$ python3 -q
>>> import numpy as np
>>> np.set_printoptions(suppress=True, linewidth=140)
>>> rd = lambda a: np.round(a, 1) + 0
>>> data = np.loadtxt("case9.csv", delimiter=",")
>>> print(data)
[[ -4.   7.  -3.  -4.   2.  -4.  -7.  -4.   4.   1.]
 [ 10.   7. -10.   0.  -8.   3.   6.  -6.  -3.  -7.]
 [  4.  12. -17.  -1.  -8.   5.  -1. -13.  -5. -10.]
 [  6. -11.  17.   1.   4.  -6.   9.  15.   6.   9.]
 [-14.   1.  -4.   0.   4.   3. -12.  -6.  -3.  -1.]
 [-10.   7. -11.  -1.   0.   4. -11. -11.  -4.  -5.]
 [ -8.  -2.   2.   0.   4.   0.  -6.   0.   0.   2.]
 [  8.   2.  -9.   3.  -8.   7.   7.  -5.  -7.  -8.]
 [ -2. -10.  14.   1.   6.  -4.   2.  11.   4.   8.]
 [  2.  -8.  -5.   8.  -6.  13.   7.  -2. -13.  -8.]
 [ 12.  -2.   3.   1.  -4.  -1.  11.   5.   1.   0.]
 [ 18. -13.   6.   8.  -8.   7.  22.  10.  -7.  -3.]
 [  6.   0.   1.   0.  -2.  -1.   5.   2.   1.   0.]]
>>> # looks like rank 3
>>> vec = np.array([1, 2, 0, 1, -1, -1, -1, 0, -2, 0])
>>> h1 = np.maximum(data @ vec, 0)
>>> print(np.maximum(data @ vec, 0) - np.maximum(-data @ vec, 0))
[  7.  29.  41. -34.  -1.  18. -10.  23. -33.   6.   1.  -7.   2.]
>>> print(data * (h1 > 1e-9)[:, None])
[[ -4.   7.  -3.  -4.   2.  -4.  -7.  -4.   4.   1.]
 [ 10.   7. -10.   0.  -8.   3.   6.  -6.  -3.  -7.]
 [  4.  12. -17.  -1.  -8.   5.  -1. -13.  -5. -10.]
 [  0.  -0.   0.   0.   0.  -0.   0.   0.   0.   0.]
 [ -0.   0.  -0.   0.   0.   0.  -0.  -0.  -0.  -0.]
 [-10.   7. -11.  -1.   0.   4. -11. -11.  -4.  -5.]
 [ -0.  -0.   0.   0.   0.   0.  -0.   0.   0.   0.]
 [  8.   2.  -9.   3.  -8.   7.   7.  -5.  -7.  -8.]
 [ -0.  -0.   0.   0.   0.  -0.   0.   0.   0.   0.]
 [  2.  -8.  -5.   8.  -6.  13.   7.  -2. -13.  -8.]
 [ 12.  -2.   3.   1.  -4.  -1.  11.   5.   1.   0.]
 [  0.  -0.   0.   0.  -0.   0.   0.   0.  -0.  -0.]
 [  6.   0.   1.   0.  -2.  -1.   5.   2.   1.   0.]]
>>> print(np.maximum(data @ (3 * vec), 0))
[ 21.  87. 123.   0.   0.  54.   0.  69.   0.  18.   3.   0.   6.]
>>> print(np.flatnonzero(h1 > 1e-9))
[ 0  1  2  5  7  9 10 12]
>>> mat = np.array([[-2, 0, 4, -1, 3, 1],
...     [0, 4, 0, -2, -1, -5],
...     [-2, 0, 4, -5, -4, 5],
...     [-2, -5, -1, 0, 2, -3],
...     [3, 5, -5, 3, 3, -4],
...     [0, 4, 1, -2, 3, 3],
...     [-4, -3, 3, -4, 0, 4],
...     [5, 0, -1, 0, 0, 3],
...     [-1, 3, 1, -2, -3, 4],
...     [5, -3, 3, 5, -4, -5]])
>>> mat[4] = mat[9]
>>> print(mat)
[[-2  0  4 -1  3  1]
 [ 0  4  0 -2 -1 -5]
 [-2  0  4 -5 -4  5]
 [-2 -5 -1  0  2 -3]
 [ 5 -3  3  5 -4 -5]
 [ 0  4  1 -2  3  3]
 [-4 -3  3 -4  0  4]
 [ 5  0 -1  0  0  3]
 [-1  3  1 -2 -3  4]
 [ 5 -3  3  5 -4 -5]]
>>> # rows 4 and 9 are equal
>>> vec = np.array([-1, 1, 2, -2, 3, 3])
>>> y = mat @ vec
>>> print(rd(np.linalg.pinv(mat) @ mat))
[[1. 0. 0. 0. 0. 0.]
 [0. 1. 0. 0. 0. 0.]
 [0. 0. 1. 0. 0. 0.]
 [0. 0. 0. 1. 0. 0.]
 [0. 0. 0. 0. 1. 0.]
 [0. 0. 0. 0. 0. 1.]]
>>> print(rd(np.linalg.solve(mat.T @ mat, mat.T @ y)))
[-1.  1.  2. -2.  3.  3.]
>>> print(rd(np.linalg.lstsq(mat, y)[0]))
[-1.  1.  2. -2.  3.  3.]
>>> rng = np.random.default_rng(93186)
>>> y = y + 0.1 * rng.normal(size=10)
>>> print(rd(y))
[ 23.8 -10.2  23.   -7.9 -38.9  28.   27.    1.9  12.9 -38.9]
>>> b, *_ = np.linalg.lstsq(mat, y)
>>> print([round(float(np.linalg.norm(np.linalg.solve(mat.T @ mat + lam * np.eye(6), mat.T @ y))), 2) for lam in (0, 1, 10, 100)])
[5.28, 5.21, 4.76, 3.32]
>>> print(b.round())
[-1.  1.  2. -2.  3.  3.]
>>> print(rd(np.linalg.norm(y - mat @ b)))
0.2
>>> feats = np.loadtxt("run14.csv", delimiter=",")
>>> print(feats)
[[-1.  0.  0.  2.  0. -2.  2.  1. -4.  0.  0. -2.]
 [ 1.  2.  2.  0.  0.  0.  1.  1.  0.  0. -1. -1.]
 [ 0. -2. -2. -2. -1. -1.  0.  2.  4. -1. -1.  1.]
 [-1. -1. -1.  0. -2. -2.  2. -1.  0.  1.  1.  1.]
 [ 0. -1.  1.  0. -2. -1.  2. -2.  0. -2.  1.  0.]
 [ 0. -2.  2.  0. -1. -1.  1.  2.  0. -1.  2.  2.]
 [-2. -1. -2.  1.  1. -1.  1.  1. -2. -1.  1. -2.]
 [ 0. -1.  0.  1.  1.  1. -1.  2. -2. -1. -1.  0.]]
>>> G = feats.T @ feats
>>> print(np.diag(G))
[ 7. 16. 18. 10. 12. 13. 16. 20. 40.  9. 10. 15.]
>>> t = np.radians(24)
>>> Rm = np.eye(12)
>>> Rm[11, 11] = Rm[8, 8] = np.cos(t)
>>> Rm[11, 8], Rm[8, 11] = -np.sin(t), np.sin(t)
>>> print(rd(Rm))
[[ 1.   0.   0.   0.   0.   0.   0.   0.   0.   0.   0.   0. ]
 [ 0.   1.   0.   0.   0.   0.   0.   0.   0.   0.   0.   0. ]
 [ 0.   0.   1.   0.   0.   0.   0.   0.   0.   0.   0.   0. ]
 [ 0.   0.   0.   1.   0.   0.   0.   0.   0.   0.   0.   0. ]
 [ 0.   0.   0.   0.   1.   0.   0.   0.   0.   0.   0.   0. ]
 [ 0.   0.   0.   0.   0.   1.   0.   0.   0.   0.   0.   0. ]
 [ 0.   0.   0.   0.   0.   0.   1.   0.   0.   0.   0.   0. ]
 [ 0.   0.   0.   0.   0.   0.   0.   1.   0.   0.   0.   0. ]
 [ 0.   0.   0.   0.   0.   0.   0.   0.   0.9  0.   0.   0.4]
 [ 0.   0.   0.   0.   0.   0.   0.   0.   0.   1.   0.   0. ]
 [ 0.   0.   0.   0.   0.   0.   0.   0.   0.   0.   1.   0. ]
 [ 0.   0.   0.   0.   0.   0.   0.   0.  -0.4  0.   0.   0.9]]
>>> B = feats @ Rm.T
>>> print(rd(np.linalg.det(Rm)), rd(np.trace(Rm)))
1.0 11.8
>>> print(rd(np.abs(B - feats).max(axis=0)))
[0.  0.  0.  0.  0.  0.  0.  0.  0.8 0.  0.  1.8]
>>> m1 = np.loadtxt("layer2.csv", delimiter=",")
>>> print(rd(m1))
[[-0.5  0.  -2.   1.8  1.3 -2.8  2.5  0.1  0.6 -0.7 -0.3]
 [-0.3 -0.5 -1.4 -2.8  0.9 -1.8 -1.6  0.2 -1.4 -0.1 -2.5]
 [-0.5 -2.  -1.9  0.3  1.8  2.3 -0.5 -0.7  2.3  1.3 -1. ]
 [ 0.3  2.2 -1.6 -2.   0.8  2.3  2.2  1.  -0.5 -0.9  0.3]
 [ 4.  -0.2 -1.   1.  -1.5  0.4  0.   0.1  0.2 -0.8 -1.9]
 [ 1.5 -2.   1.  -1.5  0.6 -0.2  2.4 -2.3 -1.3  1.3  0.7]
 [ 1.3  2.1 -0.9 -0.9  0.6 -1.1 -1.5 -2.7  1.8 -0.1  1.8]
 [-1.8  0.1 -2.  -0.3 -3.7  0.1  0.7 -1.6 -0.2  1.  -0.4]
 [-1.   1.3  1.1  1.4  1.   1.1  0.1 -2.9 -1.3 -1.4 -2.2]
 [-0.3 -2.2 -1.3  0.  -0.2  0.6 -0.8 -0.6 -1.1 -3.5  1.9]
 [ 0.5  0.6 -1.8  1.9  0.9  0.4 -1.2  0.1 -3.1  2.1  1.2]]
>>> U, sigma, VT = np.linalg.svd(data)
>>> print(rd(sigma))
[60.1 51.9 25.1  0.   0.   0.   0.   0.   0.   0. ]
>>> B = U[:, :3] @ np.diag(sigma[:3]) @ VT[:3]
>>> print(rd(np.linalg.norm(data - B) / np.linalg.norm(data)))
0.0
>>> K = np.load("w.npy")
>>> print(rd(K))
[[-0.4  0.5 -0.1 -0.4 -0.6  0.1 -0.1 -0.2]
 [-0.5  0.1  0.4  0.4  0.2  0.1 -0.6  0. ]
 [-0.4 -0.2 -0.4  0.4 -0.2 -0.6  0.1  0.1]
 [-0.5 -0.3  0.4 -0.4  0.3 -0.2  0.4 -0.3]
 [ 0.3 -0.1  0.1  0.2 -0.1 -0.1 -0.2 -0.9]
 [ 0.1  0.4 -0.2 -0.4  0.4 -0.6 -0.3  0. ]
 [ 0.1 -0.7  0.1 -0.4 -0.2 -0.1 -0.5  0.1]
 [ 0.3  0.2  0.7  0.2 -0.4 -0.4  0.1  0.2]]
>>> print(rd(K.T @ K))
[[1. 0. 0. 0. 0. 0. 0. 0.]
 [0. 1. 0. 0. 0. 0. 0. 0.]
 [0. 0. 1. 0. 0. 0. 0. 0.]
 [0. 0. 0. 1. 0. 0. 0. 0.]
 [0. 0. 0. 0. 1. 0. 0. 0.]
 [0. 0. 0. 0. 0. 1. 0. 0.]
 [0. 0. 0. 0. 0. 0. 1. 0.]
 [0. 0. 0. 0. 0. 0. 0. 1.]]
>>> print(rd(np.linalg.norm(K, axis=0)))
[1. 1. 1. 1. 1. 1. 1. 1.]
>>> print(rd(np.linalg.pinv(K)))
[[-0.4 -0.5 -0.4 -0.5  0.3  0.1  0.1  0.3]
 [ 0.5  0.1 -0.2 -0.3 -0.1  0.4 -0.7  0.2]
 [-0.1  0.4 -0.4  0.4  0.1 -0.2  0.1  0.7]
 [-0.4  0.4  0.4 -0.4  0.2 -0.4 -0.4  0.2]
 [-0.6  0.2 -0.2  0.3 -0.1  0.4 -0.2 -0.4]
 [ 0.1  0.1 -0.6 -0.2 -0.1 -0.6 -0.1 -0.4]
 [-0.1 -0.6  0.1  0.4 -0.2 -0.3 -0.5  0.1]
 [-0.2  0.   0.1 -0.3 -0.9  0.   0.1  0.2]]
>>> print(rd(K @ K.T))
[[1. 0. 0. 0. 0. 0. 0. 0.]
 [0. 1. 0. 0. 0. 0. 0. 0.]
 [0. 0. 1. 0. 0. 0. 0. 0.]
 [0. 0. 0. 1. 0. 0. 0. 0.]
 [0. 0. 0. 0. 1. 0. 0. 0.]
 [0. 0. 0. 0. 0. 1. 0. 0.]
 [0. 0. 0. 0. 0. 0. 1. 0.]
 [0. 0. 0. 0. 0. 0. 0. 1.]]
>>> B = np.array([[1, -2, 1],
...     [0, 2, 0],
...     [0, -1, -1],
...     [-2, -2, -2],
...     [-2, -1, -2],
...     [-2, 2, -2],
...     [0, -2, 0],
...     [2, -1, -2]])
>>> print(rd(K @ B))
[[ 1.1  3.8  1.9]
 [-2.   1.2 -2.5]
 [ 0.7 -1.2  0.9]
 [-0.3 -0.6  0.3]
 [-1.6  0.   2. ]
 [ 1.1  0.6  1.3]
 [ 1.9  0.2  1.2]
 [ 2.  -2.2  0.4]]
>>> print(rd(np.einsum("ij->j", K)))
[-1.  -0.1  1.  -0.4 -0.7 -1.8 -1.2 -0.9]
>>> print(np.vstack([K, B.T]).shape)
(11, 8)
>>> f = np.array([2, 2, 2])
>>> print(rd(np.polyval(f, K[5])))
[2.3 3.2 1.7 1.5 3.3 1.5 1.6 2. ]
>>> print(rd(np.correlate(K[5], K[2], "full")))
[ 0.   0.   0.  -0.3  0.   0.4 -0.5  0.   0.5 -0.2  0.2  0.1  0.3  0.1  0. ]
>>> print(rd(np.convolve(K[5], f)))
[ 0.3  1.1  0.8 -0.2 -0.2 -1.  -1.  -1.8 -0.7  0. ]
>>> W0 = np.loadtxt("arr.csv", delimiter=",")
>>> print(W0)
[[ 5. -8. -3. -3.]
 [ 2. -3.  0. -2.]
 [ 5.  8.  5. -5.]
 [ 7. -8. -3. -5.]]
>>> t = np.radians(135)
>>> Rm = np.eye(4)
>>> Rm[0, 0] = Rm[3, 3] = np.cos(t)
>>> Rm[0, 3], Rm[3, 0] = -np.sin(t), np.sin(t)
>>> print(rd(Rm))
[[-0.7  0.   0.  -0.7]
 [ 0.   1.   0.   0. ]
 [ 0.   0.   1.   0. ]
 [ 0.7  0.   0.  -0.7]]
>>> B = W0 @ Rm.T
>>> print(rd(np.linalg.svd(W0, compute_uv=False)), rd(np.linalg.svd(B, compute_uv=False)))
[16.7 11.4  1.1  0.3] [16.7 11.4  1.1  0.3]
>>> print(np.allclose(W0 @ W0.T, B @ B.T))
True
>>> print(rd(np.abs(B - W0).max(axis=0)))
[ 8.4  0.   0.  13.5]
>>> print(rd(np.linalg.det(W0)))
60.0
>>> print(np.allclose(W0, W0.T))
False
>>> print((W0 - W0.T) / 2)
[[ 0. -5. -4. -5.]
 [ 5.  0. -4.  3.]
 [ 4.  4.  0. -1.]
 [ 5. -3.  1.  0.]]
>>> np.linalg.determinant(W0)
Traceback (most recent call last):
  File "<python-input-74>", line 1, in <module>
    np.linalg.determinant(W0)
    ^^^^^^^^^^^^^^^^^^^^^
AttributeError: module 'numpy.linalg' has no attribute 'determinant'
>>> print(rd(np.abs(np.linalg.eigvals(W0)).max()))
5.0
>>> print(rd(np.linalg.matrix_power(W0, 4)))
[[-723. -544. -609.  739.]
 [-130.   81.    0.  130.]
 [ 739.  544.  625. -739.]
 [-739. -544. -609.  755.]]
>>> print((W0 + W0.T) / 2)
[[ 5. -3.  1.  2.]
 [-3. -3.  4. -5.]
 [ 1.  4.  5. -4.]
 [ 2. -5. -4. -5.]]
>>> assert W0 == W0.T
Traceback (most recent call last):
  File "<python-input-78>", line 1, in <module>
    assert W0 == W0.T
           ^^^^^^^^^^
ValueError: The truth value of an array with more than one element is ambiguous. Use a.any() or a.all()
>>> hat = np.triu(np.array([[3, 3, 1, 3], [3, 1, 3, 2], [2, 3, 3, 3], [1, 3, 1, 3]]), 1) + np.eye(4)
>>> B = hat @ W0 @ np.linalg.inv(hat)
>>> print(np.linalg.matrix_rank(B))
4
>>> print(hat @ W0 - W0 @ hat)
[[ 32. -40.  15. -16.]
 [ 29.   2.  16. -25.]
 [ 21. -39. -38. -61.]
 [  0. -21.  17.   4.]]
>>> print(rd(np.linalg.det(B)))
60.0
>>> O, Rm = np.linalg.qr(W0)
>>> print(rd(O))
[[-0.5 -0.4  0.  -0.8]
 [-0.2 -0.1 -0.9  0.2]
 [-0.5  0.9 -0.1 -0.1]
 [-0.7 -0.3  0.3  0.6]]
>>> print(np.allclose(Rm.T @ Rm, W0.T @ W0))
True
>>> print(rd(Rm))
[[-10.1   6.1   1.1   7.8]
 [  0.   12.8   6.4  -1.4]
 [  0.    0.   -1.2   0.6]
 [  0.    0.    0.   -0.4]]
>>> print(rd(np.trace(O @ O.T)))
4.0
>>> print(rd(abs(Rm[0, 0])), rd(np.linalg.norm(W0[:, 0])))
10.1 10.1
